$ python -q
>>> import numpy as np
>>> from numpy import linalg as LA
>>> np.set_printoptions(precision=3, suppress=True, linewidth=120, sign=" ")
>>> W0 = np.loadtxt("mat.csv", delimiter=",")
>>> W0
array([[ 1., -2.,  4.],
       [ 1., -1.,  1.],
       [ 1.,  0.,  0.],
       [ 1.,  1.,  1.],
       [ 1.,  2.,  4.],
       [ 1.,  3.,  9.],
       [ 1.,  4., 16.]])
>>> u = np.array([4, 3, 0])
>>> np.cross(W0[3, :3], W0[2, :3])
array([ 0.,  1., -1.])
>>> np.array([np.convolve(row, u, "same") for row in W0])
array([[-5., 10., 12.],
       [-1.,  1.,  3.],
       [ 3.,  0.,  0.],
       [ 7.,  7.,  3.],
       [11., 22., 12.],
       [15., 45., 27.],
       [19., 76., 48.]])
>>> np.convolve(W0[3], u)
array([ 4.,  7.,  7.,  3.,  0.])
>>> m1 = np.array([[1.4, 6.0, -0.5, 0.0, -0.5, 0.7],
...     [0.1, 1.0, 0.7, 0.2, 1.3, 0.8],
...     [2.0, 5.0, -1.3, 2.3, -1.6, -1.5],
...     [0.1, -3.0, -0.4, 1.6, 0.4, -1.2],
...     [0.8, 9.0, 1.2, 2.4, -0.2, 0.8]])
>>> W1 = np.array([[0, -1], [-1, 0], [2, -1], [1, 2], [1, -2], [1, 0]])
>>> coef = np.array([2, 6])
>>> hid = np.maximum(m1 @ W1 + coef, 0)
>>> (hid > 0).astype(int)
array([[ 0,  1],
       [ 1,  1],
       [ 0,  1],
       [ 1,  1],
       [ 0,  1]])
>>> LA.matrix_rank(hid)
np.int64(2)
>>> W2 = np.array([[2, 4, 7], [7, 5, 0]])
>>> (hid @ W2).round(6).argmax(axis=1)
array([ 0,  1,  0,  0,  0])
>>> hid @ W2
array([[ 42.7,  30.5,   0. ],
       [ 30.4,  33.8,  32.9],
       [ 91.7,  65.5,   0. ],
       [ 70.9,  63.5,  35. ],
       [ 64.4,  46. ,   0. ]])
>>> other = np.array([[-1, 2], [1, -2], [-1, 2], [1, -1], [0, -2], [-2, -1]])
>>> np.einsum("ik,kj->ij", m1, other)
array([[  3.7,  -9.9],
       [ -1.2,  -4. ],
       [  9.6,  -6.2],
       [  1.3,   4.2],
       [  7.8, -16.8]])
>>> np.vstack([m1, other.T]).shape
(7, 6)
>>> m1 @ other
array([[  3.7,  -9.9],
       [ -1.2,  -4. ],
       [  9.6,  -6.2],
       [  1.3,   4.2],
       [  7.8, -16.8]])
>>> other.T @ m1.T
array([[  3.7,  -1.2,   9.6,   1.3,   7.8],
       [ -9.9,  -4. ,  -6.2,   4.2, -16.8]])
>>> feats = np.load("arr.npy")
>>> feats
array([[ 1.5  , -1.294,  0.2  , -1.1  , -0.4  ],
       [-1.3  , -3.571, -0.6  , -1.1  , -1.2  ],
       [-0.4  , -2.997, -1.   ,  0.8  , -1.   ],
       [ 2.8  , -2.92 , -0.4  ,  0.1  , -1.   ],
       [-0.9  , -2.124,  0.4  ,  1.1  , -0.7  ],
       [-0.6  , -1.268,  1.8  , -0.9  , -0.4  ],
       [ 0.   , -0.888, -0.4  , -1.5  , -0.3  ],
       [-0.6  , -0.842, -0.1  ,  0.3  , -0.3  ],
       [ 0.1  ,  3.268, -0.9  ,  1.2  ,  1.1  ],
       [ 1.6  , -1.763,  0.3  ,  1.4  , -0.6  ],
       [-0.2  ,  3.001,  0.   , -1.   ,  1.   ],
       [ 0.3  , -1.562,  0.6  ,  0.9  , -0.5  ],
       [-0.4  , -3.279, -0.6  , -0.2  , -1.1  ],
       [-0.5  , -0.576,  0.4  , -1.1  , -0.2  ],
       [ 1.   , -5.138,  1.   , -0.4  , -1.7  ],
       [-0.5  , -0.011,  1.1  ,  0.2  ,  0.   ],
       [ 0.8  ,  4.169,  1.5  , -0.1  ,  1.4  ],
       [-1.5  , -1.865, -0.1  ,  1.6  , -0.6  ]])
>>> u, v = feats[8], feats[6]
>>> np.round(u @ u, 3)
np.float64(14.15)
>>> round(float(u @ v), 3)
-4.672
>>> p = (u @ v) / (u @ u) * u
>>> (v - p) @ u
np.float64(0.0)
>>> p
array([-0.033, -1.079,  0.297, -0.396, -0.363])
